$ python -q
>>> import numpy as np
>>> np.set_printoptions(suppress=True, linewidth=200)
>>> rd = lambda a: np.round(a, 2) + 0
>>> M = np.load("block6.npy")
>>> print(M)
[[ -0.75  -0.13   1.51   0.37  -0.24]
 [ -1.49   2.73   3.68   0.71   1.7 ]
 [  1.61  -2.64  -4.02  -0.28  -1.22]
 [  0.69   0.21  -1.38  -0.44   0.26]
 [  1.11  -1.52  -2.63  -0.59  -1.01]
 [  1.69  -0.45  -3.49  -1.06  -0.24]
 [ -1.81   2.5    4.26   0.84   1.44]
 [  0.35  -1.31  -1.17   0.22  -0.63]
 [ -0.79   0.63   1.71   0.48   0.34]
 [  0.21  -1.3   -0.86   0.45  -0.46]
 [ -0.71   1.     1.78   0.01   0.3 ]
 [  1.84  -1.37  -4.06  -1.01  -0.92]
 [  1.06  -1.58  -2.61  -0.26  -0.69]
 [ -2.35   5.15   6.13   0.55   2.86]
 [  1.46  -1.87  -3.45  -0.44  -0.78]
 [  2.05   0.17  -4.01  -1.56   0.11]
 [  2.37  -2.    -5.33  -1.03  -0.98]
 [  1.07   0.42  -2.    -0.9    0.26]
 [  2.83  -2.65  -6.47  -1.3   -1.42]
 [ -0.83   0.65   1.9    0.2    0.12]
 [ -1.74   3.33   4.53   0.19   1.65]
 [  2.46  -1.56  -5.28  -1.6   -1.07]
 [  0.04   0.85   0.11  -0.14   0.51]
 [  0.95  -1.4   -2.27  -0.44  -0.8 ]
 [  0.29   0.6   -0.43  -0.18   0.68]
 [ -1.82   1.37   4.02   0.98   0.74]
 [  0.7   -0.35  -1.51  -0.34  -0.11]
 [ -0.71   1.53   1.84   0.22   0.95]
 [  2.23  -1.28  -4.85  -1.    -0.37]
 [  1.54  -3.68  -4.12  -0.08  -1.81]
 [  2.38  -4.01  -5.91  -0.5   -1.86]
 [ -1.36   1.59   3.16   0.68   1.05]
 [ -0.38   0.13   0.86   0.21   0.14]
 [ -0.46  -0.37   0.85   0.27  -0.33]
 [ -2.7    3.07   6.28   1.07   1.57]
 [  0.4   -1.5   -1.34   0.5   -0.55]
 [  2.24  -2.25  -5.25  -0.8   -1.09]
 [  1.14   0.08  -2.29  -0.68   0.18]
 [  4.48  -5.09 -10.46  -1.83  -2.8 ]
 [  0.09   0.29  -0.11  -0.22   0.1 ]]
>>> Xs = (M - M.mean(axis=0)) / M.std(axis=0)
>>> print(np.argwhere(np.abs(Xs) > 2))
[[13  1]
 [13  4]
 [34  0]
 [38  0]
 [38  1]
 [38  2]
 [38  3]
 [38  4]]
>>> print(rd(Xs.std(axis=0)))
[1. 1. 1. 1. 1.]
>>> b = np.linalg.lstsq(np.delete(Xs, 2, axis=1), Xs[:, 2])[0]
>>> print(np.abs(b).argmax())
0
>>> print(rd(1 - np.var(Xs[:, 2] - np.delete(Xs, 2, axis=1) @ b)))
1.0
>>> print(np.unravel_index(np.abs(M).argmax(), M.shape))
(np.int64(38), np.int64(2))
>>> print(np.count_nonzero(M))
200
>>> basis = np.sign(np.array([[-2, 2, -2, 1], [2, -2, 1, 2], [-1, 2, 2, -1], [-2, -1, 0, 0]]))
>>> B = (np.tril(basis, -1) + np.eye(4)) @ (np.triu(basis, 1) + np.eye(4))
>>> vals = np.array([0, 0, 3, 0])
>>> mat = np.rint(B * vals @ np.linalg.inv(B)) + 0
>>> print(mat)
[[-6.  0. -3. -3.]
 [ 0.  0.  0.  0.]
 [18.  0.  9.  9.]
 [ 0.  0.  0.  0.]]
>>> # rank 1
>>> rank = np.linalg.matrix_rank(mat)
>>> print(rank)
1
>>> null = np.linalg.svd(mat)[2][rank:].T
>>> print(np.linalg.matrix_rank(mat.T @ mat), np.linalg.matrix_rank(mat @ mat.T))
1 1
>>> print([int(np.linalg.matrix_rank(mat[:, :j + 1])) for j in range(4)])
[1, 1, 1, 1]
>>> print(rd(null @ null.T))
[[ 0.33  0.   -0.33 -0.33]
 [ 0.    1.    0.    0.  ]
 [-0.33  0.    0.83 -0.17]
 [-0.33  0.   -0.17  0.83]]
>>> print(np.allclose(mat @ null, 0))
True
>>> U, sig, VT = np.linalg.svd(mat)
>>> vecs = VT[:(sig > 1e-8).sum()]
>>> rng = np.random.default_rng(425)
>>> x0 = mat[2] + 5 * mat[0] + rng.integers(2) * np.eye(4)[0]
>>> print(x0)
[-12.   0.  -6.  -6.]
>>> print(rd(vecs.T @ vecs))
[[0.67 0.   0.33 0.33]
 [0.   0.   0.   0.  ]
 [0.33 0.   0.17 0.17]
 [0.33 0.   0.17 0.17]]
>>> print(rd(np.diag(vecs.T @ vecs)))
[0.67 0.   0.17 0.17]
>>> x0 = np.array([1, 1, -2, 2])
>>> h = np.maximum(mat @ x0, 0)
>>> print(np.maximum(mat @ x0, 0) - np.maximum(-mat @ x0, 0))
[-6.  0. 18.  0.]
>>> print(mat * (h > 1e-9)[:, None])
[[-0.  0. -0. -0.]
 [ 0.  0.  0.  0.]
 [18.  0.  9.  9.]
 [ 0.  0.  0.  0.]]
>>> B = np.c_[M[:, :2] @ np.array([[1, 2], [1, 2]]), np.array([0, -7, 5, 9, 5, 5, 1, -9, 7, 0, 3, 8, 4, 2, 4, -7, -9, -2, 9, -4, 7, 3, -9, 8, -2, 6, -9, -6, -8, 1, -7, 5, -8, -4, -5, 8, 7, 6, -3, -8])]
>>> print(rd(B))
[[-0.88 -1.76  0.  ]
 [ 1.24  2.48 -7.  ]
 [-1.03 -2.06  5.  ]
 [ 0.9   1.8   9.  ]
 [-0.41 -0.82  5.  ]
 [ 1.24  2.48  5.  ]
 [ 0.69  1.38  1.  ]
 [-0.96 -1.92 -9.  ]
 [-0.16 -0.32  7.  ]
 [-1.09 -2.18  0.  ]
 [ 0.29  0.58  3.  ]
 [ 0.47  0.94  8.  ]
 [-0.52 -1.04  4.  ]
 [ 2.8   5.6   2.  ]
 [-0.41 -0.82  4.  ]
 [ 2.22  4.44 -7.  ]
 [ 0.37  0.74 -9.  ]
 [ 1.49  2.98 -2.  ]
 [ 0.18  0.36  9.  ]
 [-0.18 -0.36 -4.  ]
 [ 1.59  3.18  7.  ]
 [ 0.9   1.8   3.  ]
 [ 0.89  1.78 -9.  ]
 [-0.45 -0.9   8.  ]
 [ 0.89  1.78 -2.  ]
 [-0.45 -0.9   6.  ]
 [ 0.35  0.7  -9.  ]
 [ 0.82  1.64 -6.  ]
 [ 0.95  1.9  -8.  ]
 [-2.14 -4.28  1.  ]
 [-1.63 -3.26 -7.  ]
 [ 0.23  0.46  5.  ]
 [-0.25 -0.5  -8.  ]
 [-0.83 -1.66 -4.  ]
 [ 0.37  0.74 -5.  ]
 [-1.1  -2.2   8.  ]
 [-0.01 -0.02  7.  ]
 [ 1.22  2.44  6.  ]
 [-0.61 -1.22 -3.  ]
 [ 0.38  0.76 -8.  ]]
>>> print(rd(np.linalg.norm(np.linalg.qr(M)[0].T @ B, axis=0) ** 2 / ((B ** 2).sum(axis=0) + 1e-12)))
[1.   1.   0.05]
>>> print(rd(np.linalg.norm(B - M @ np.linalg.lstsq(M, B)[0], axis=0)))
[ 0.    0.   37.84]
>>> print(np.linalg.matrix_rank(np.c_[M, B]))
6
>>> feats = np.load("run10.npy")
>>> print(feats)
[[ 0  5  4  0]
 [ 0  0  4 -1]
 [ 0  0  0  4]
 [ 0  0  0  0]]
>>> # null space of dimension 1
>>> print(rd(mat @ np.linalg.pinv(mat) @ mat))
[[-6.  0. -3. -3.]
 [ 0.  0.  0.  0.]
 [18.  0.  9.  9.]
 [ 0.  0.  0.  0.]]
>>> print(np.linalg.lstsq(mat[:-1].T, mat[-1])[2])
1
>>> print(np.allclose(mat[:-1].T @ np.linalg.lstsq(mat[:-1].T, mat[-1])[0], mat[-1]))
True
>>> B = np.array([[1, 0, 2], [5, 2, 2], [5, 1, 3], [0, 4, 5]])
>>> print(mat @ B)
[[-21. -15. -36.]
 [  0.   0.   0.]
 [ 63.  45. 108.]
 [  0.   0.   0.]]
>>> print(B.T @ mat.T)
[[-21.   0.  63.   0.]
 [-15.   0.  45.   0.]
 [-36.   0. 108.   0.]]
>>> print(np.einsum("ik,kj->ij", mat, B))
[[-21. -15. -36.]
 [  0.   0.   0.]
 [ 63.  45. 108.]
 [  0.   0.   0.]]
>>> print(np.einsum("ik,kj->ji", mat, B))
[[-21.   0.  63.   0.]
 [-15.   0.  45.   0.]
 [-36.   0. 108.   0.]]
>>> print(np.einsum("ij->j", mat))
[12.  0.  6.  6.]
>>> print(np.linalg.matrix_rank(np.vstack([mat, B.T])))
4
>>> t3 = np.stack([feats, -3 * feats, feats[::-1]])
>>> print(np.einsum("bij,cij->bc", t3, t3))
[[  74 -222   -8]
 [-222  666   24]
 [  -8   24   74]]
>>> print(rd(np.linalg.norm(t3, axis=(1, 2))))
[ 8.6  25.81  8.6 ]
>>> print(rd(np.linalg.det(t3)))
[0. 0. 0.]
>>> print(np.linalg.matrix_rank(t3.reshape(3, -1)))
2
>>> labels = rng.permutation(4)
>>> print(labels)
[3 0 2 1]
>>> B = feats[labels][:, labels]
>>> print(np.diag(B))
[0 0 0 0]
>>> print(B)
[[ 0  0  0  0]
 [ 0  0  4  5]
 [ 4  0  0  0]
 [-1  0  4  0]]
>>> print(rd(np.linalg.det(B)), rd(np.linalg.det(feats[labels])))
0.0 0.0
>>> print(np.trace(B))
0
>>> basis = np.array([[0, 1, -3], [-1, 1, -3], [0, 1, 3]])
>>> A = np.repeat(basis, 43 // 3, axis=0)
>>> A = A + 0.1 * rng.normal(size=A.shape)
>>> print(rd(A))
[[ 0.08  0.92 -3.11]
 [ 0.07  0.89 -2.95]
 [ 0.09  1.15 -3.13]
 [ 0.13  0.94 -2.88]
 [-0.14  1.   -3.11]
 [ 0.01  1.04 -3.04]
 [ 0.    1.06 -2.97]
 [-0.02  1.13 -3.07]
 [ 0.11  0.97 -2.98]
 [ 0.01  1.   -2.89]
 [-0.14  0.89 -3.03]
 [ 0.06  0.94 -2.95]
 [-0.06  0.94 -2.85]
 [-0.11  1.01 -3.07]
 [-0.95  1.05 -2.97]
 [-1.14  1.   -3.12]
 [-0.99  0.95 -2.91]
 [-0.9   0.94 -2.86]
 [-1.09  1.25 -2.92]
 [-0.95  0.92 -2.99]
 [-0.97  1.06 -3.19]
 [-1.18  1.06 -2.99]
 [-1.11  1.04 -2.9 ]
 [-0.88  0.89 -2.94]
 [-1.02  0.95 -2.91]
 [-0.98  1.03 -3.08]
 [-1.01  1.05 -2.91]
 [-1.03  1.01 -2.9 ]
 [ 0.09  1.06  3.05]
 [-0.04  1.01  2.97]
 [ 0.09  1.08  3.16]
 [ 0.12  1.12  3.06]
 [ 0.21  0.89  3.04]
 [-0.07  1.02  2.94]
 [-0.02  1.11  2.96]
 [-0.03  1.13  2.97]
 [-0.17  0.99  2.9 ]
 [ 0.06  0.89  3.07]
 [ 0.03  0.85  3.13]
 [ 0.04  1.14  2.99]
 [ 0.05  1.05  3.07]
 [ 0.05  1.02  2.99]]
>>> d = np.linalg.norm(A[:, None] - A[None], axis=-1)
>>> print(d[6].round(6).argsort(kind="stable")[:4])
[6 5 9 7]
>>> print(d.shape)
(42, 42)
